>>> import numpy as np
>>> from numpy import linalg as LA
>>> np.set_printoptions(precision=3, suppress=True, linewidth=200, sign=" ")
>>> F = np.load("arr.npy")
>>> F
array([[ 1.416, -2.332, -1.094,  4.234, -0.037,  3.231,  3.686, -0.941,  3.003,  3.485],
       [-1.306, -0.384,  0.447,  3.301, -0.165,  3.173,  6.261, -0.371,  1.589,  1.988],
       [ 2.685,  1.071,  1.867, -1.793,  1.805,  4.545, -4.336,  0.54 , -2.906, -1.751],
       [-0.973, -0.682,  0.027,  1.753, -1.076,  3.306,  4.474,  0.311,  4.052,  1.671],
       [ 0.285, -3.25 , -1.499,  4.387, -0.746,  2.473,  5.034, -0.039,  3.094,  1.868],
       [ 2.016,  2.36 ,  1.513, -2.028,  2.85 ,  3.872, -4.389,  1.335, -5.627, -0.886],
       [ 3.198,  0.451,  1.827, -1.08 ,  1.994,  3.534, -4.622,  2.984, -3.357, -1.1  ],
       [ 1.105,  0.451,  1.336, -1.632,  1.481,  4.872, -1.525,  2.181, -3.745, -0.383],
       [ 0.564, -4.501,  0.218,  3.632, -1.156,  4.123,  3.193, -1.63 ,  2.365,  3.165],
       [ 1.242,  2.107,  1.889, -2.672,  2.57 ,  4.612, -2.949,  1.702, -4.865, -1.063],
       [ 0.38 , -1.718, -0.641,  4.161, -0.024,  1.879,  3.957,  0.425,  1.781,  3.269],
       [ 1.995,  0.495, -1.134, -1.853,  3.235,  3.575, -4.358,  1.069, -3.219, -0.988],
       [ 0.56 , -1.427, -1.295,  5.056,  0.543,  2.779,  4.073,  0.058,  2.307,  2.037],
       [ 0.841, -4.326, -1.023,  3.885, -1.17 ,  2.292,  4.072, -1.015,  2.158,  1.82 ],
       [ 2.322, -2.055, -1.16 ,  6.   ,  0.103,  3.781,  6.683, -0.067,  3.588,  3.58 ],
       [ 1.116,  1.13 ,  2.031, -0.794,  2.989,  4.096, -3.635,  0.905, -4.935, -2.727],
       [ 0.951, -1.83 , -1.31 ,  5.287, -0.852,  2.541,  3.9  , -0.421,  1.542,  3.065],
       [ 3.3  ,  0.707,  1.368, -1.998,  3.511,  4.563, -1.464,  1.032, -3.527, -1.915],
       [ 1.136,  1.029,  1.318, -1.098,  2.044,  3.357, -3.983,  0.977, -3.176, -2.184],
       [ 1.09 ,  1.347,  0.521, -2.765,  0.88 ,  4.998, -3.878,  2.094, -4.158, -0.833],
       [ 3.089,  0.082,  0.14 ,  3.287, -1.959,  2.208,  3.683,  0.222,  2.166,  3.647],
       [ 1.151, -2.077, -0.851,  2.876,  0.127,  3.158,  5.188,  1.684,  2.167,  3.51 ],
       [ 0.643, -2.126, -0.951,  4.834, -0.86 ,  2.745,  3.929, -0.524,  2.953,  3.287],
       [ 0.74 , -1.062, -2.095,  3.83 ,  0.698,  2.888,  5.175, -0.9  ,  2.646,  3.572],
       [-0.074, -2.588, -0.557,  5.061, -0.48 ,  1.371,  4.116, -2.433,  2.231,  2.846],
       [ 1.696, -1.627, -0.926,  4.974, -0.196,  3.198,  5.332,  1.069,  3.975,  3.406]])
>>> C = F[[0, 15]].astype(float)
>>> for _ in range(4):
...     z = LA.norm(F[:, None] - C, axis=-1).argmin(axis=1)
...     C = np.array([F[z == j].mean(axis=0) for j in range(2)])
... 
>>> z
array([ 0,  0,  1,  0,  0,  1,  1,  1,  0,  1,  0,  1,  0,  0,  0,  1,  0,  1,  1,  1,  0,  0,  0,  0,  0,  0])
>>> np.bincount(z)
array([ 16,  10])
>>> np.abs(C[1] - C[0]).argmax()
np.int64(6)
>>> D = LA.norm(F[:, None] - F[None], axis=-1)
>>> LA.matrix_rank(D ** 2)
np.int64(12)
>>> np.unravel_index(D.round(6).argmax(), D.shape)
(np.int64(5), np.int64(14))
>>> (D + 1e9 * np.eye(26)).round(6).argmin(axis=1)
array([ 22,   3,  18,   1,  13,   9,   2,  19,  13,   5,  16,  18,  16,   4,  25,  18,  22,   2,   2,   9,  10,  10,   0,   0,  22,  14])
>>> D.mean(axis=1).argmax()
np.int64(5)
